% ipython --no-banner

In [1]: import numpy as np

In [2]: np.set_printoptions(precision=1, suppress=True, linewidth=160)

In [3]: A = np.load("data.npy")

In [4]: A
Out[4]: 
array([[ 4, -6,  4,  0,  4],
       [-6,  9, -6,  0, -6],
       [ 4, -6,  4,  0,  4],
       [ 0,  0,  0,  0,  0],
       [ 4, -6,  4,  0,  4]])

In [5]: # rank 1

In [6]: r = np.linalg.matrix_rank(A)

In [7]: r
Out[7]: np.int64(1)

In [8]: ns = np.linalg.svd(A)[2][r:].T

In [9]: np.round(A @ ns, 1) + 0
Out[9]: 
array([[0., 0., 0., 0.],
       [0., 0., 0., 0.],
       [0., 0., 0., 0.],
       [0., 0., 0., 0.],
       [0., 0., 0., 0.]])

In [10]: [int(np.linalg.matrix_rank(A[:i])) for i in range(1, len(A) + 1)]
Out[10]: [1, 1, 1, 1, 1]

In [11]: np.linalg.matrix_rank(A.T @ A), np.linalg.matrix_rank(A @ A.T)
Out[11]: (np.int64(1), np.int64(1))

In [12]: np.linalg.cond(A) > 100
Out[12]: np.True_

In [13]: [round(float(x), 1) for x in np.linalg.svd(A, compute_uv=False)[:3]]
Out[13]: [21.0, 0.0, 0.0]

In [14]: np.argsort(-np.linalg.norm(A, axis=0).round(6), kind="stable")[:3]
Out[14]: array([1, 0, 2])

In [15]: vec = np.array([9, 8, 8, 6, 6])

In [16]: h1 = np.maximum(A @ vec, 0)

In [17]: np.maximum(A @ (3 * vec), 0)
Out[17]: array([132,   0, 132,   0, 132])

In [18]: np.tanh(A @ vec)
Out[18]: array([ 1., -1.,  1.,  0.,  1.])

In [19]: np.maximum(A @ vec, 0) - np.maximum(-A @ vec, 0)
Out[19]: array([ 44, -66,  44,   0,  44])

In [20]: A * (h1 > 1e-9)[:, None]
Out[20]: 
array([[ 4, -6,  4,  0,  4],
       [ 0,  0,  0,  0,  0],
       [ 4, -6,  4,  0,  4],
       [ 0,  0,  0,  0,  0],
       [ 4, -6,  4,  0,  4]])

In [21]: U, sv, Vh = np.linalg.svd(A)

In [22]: np.argmax(sv[:-1] / (sv[1:] + 1e-6)) + 1
Out[22]: np.int64(1)

In [23]: Y = U[:, :1] @ np.diag(sv[:1]) @ Vh[:1]

In [24]: Y
Out[24]: 
array([[ 4., -6.,  4.,  0.,  4.],
       [-6.,  9., -6.,  0., -6.],
       [ 4., -6.,  4.,  0.,  4.],
       [ 0.,  0.,  0.,  0.,  0.],
       [ 4., -6.,  4.,  0.,  4.]])

In [25]: np.round(np.abs(A - Y).max(), 1)
Out[25]: np.float64(0.0)

In [26]: np.linalg.matrix_rank(A, rtol=0.05)
Out[26]: np.int64(1)

In [27]: r = np.linalg.matrix_rank(Y)

In [28]: r
Out[28]: np.int64(1)

In [29]: ns = np.linalg.svd(Y)[2][r:].T

In [30]: np.allclose(Y @ ns, 0)
Out[30]: True

In [31]: np.round(Y @ ns, 1) + 0
Out[31]: 
array([[0., 0., 0., 0.],
       [0., 0., 0., 0.],
       [0., 0., 0., 0.],
       [0., 0., 0., 0.],
       [0., 0., 0., 0.]])

In [32]: [int(np.linalg.matrix_rank(np.delete(Y, i, axis=0))) for i in range(5)]
Out[32]: [1, 1, 1, 1, 1]

In [33]: feats = np.load("layer12.npy")

In [34]: feats
Out[34]: 
array([[19,  1,  0],
       [ 1, 18, -5],
       [-4, -3,  3]])

In [35]: rng = np.random.default_rng(55870)

In [36]: labels = rng.permutation(3)

In [37]: labels
Out[37]: array([2, 1, 0])

In [38]: Y = feats[labels][:, labels]

In [39]: np.trace(Y)
Out[39]: np.int64(40)

In [40]: Y
Out[40]: 
array([[ 3, -3, -4],
       [-5, 18,  1],
       [ 0,  1, 19]])

In [41]: np.diag(Y)
Out[41]: array([ 3, 18, 19])

In [42]: vals, vecs = np.linalg.eig(Y)

In [43]: np.sort(np.linalg.eigvals(Y @ Y))
Out[43]: array([  4.5, 305.4, 416.1])

In [44]: round(float(np.prod(vals)), 1)
Out[44]: 758.0

In [45]: np.round(np.sort(np.linalg.eigvals(np.linalg.inv(Y))), 1) + 0
Out[45]: array([0. , 0.1, 0.5])

In [46]: np.round(Y @ vecs[:, 0] - vals[0] * vecs[:, 0], 1) + 0
Out[46]: array([0., 0., 0.])

In [47]: round(float(np.linalg.det(2 * feats)), 1), round(np.linalg.det(feats), 1)
Out[47]: (6064.0, np.float64(758.0))

In [48]: round(float(np.linalg.eigvals(feats).sum().real), 1)
Out[48]: 40.0

In [49]: np.einsum("ii->", feats)
Out[49]: np.int64(40)

In [50]: np.einsum("ij,ji->", feats, feats)
Out[50]: np.int64(726)

In [51]: np.linalg.eigvals(feats)
Out[51]: array([ 2.1, 20.4, 17.5])

In [52]: round(float(np.linalg.det(feats.T)), 1)
Out[52]: 758.0

In [53]: round(np.linalg.det(feats[::-1]), 1)
Out[53]: np.float64(-758.0)
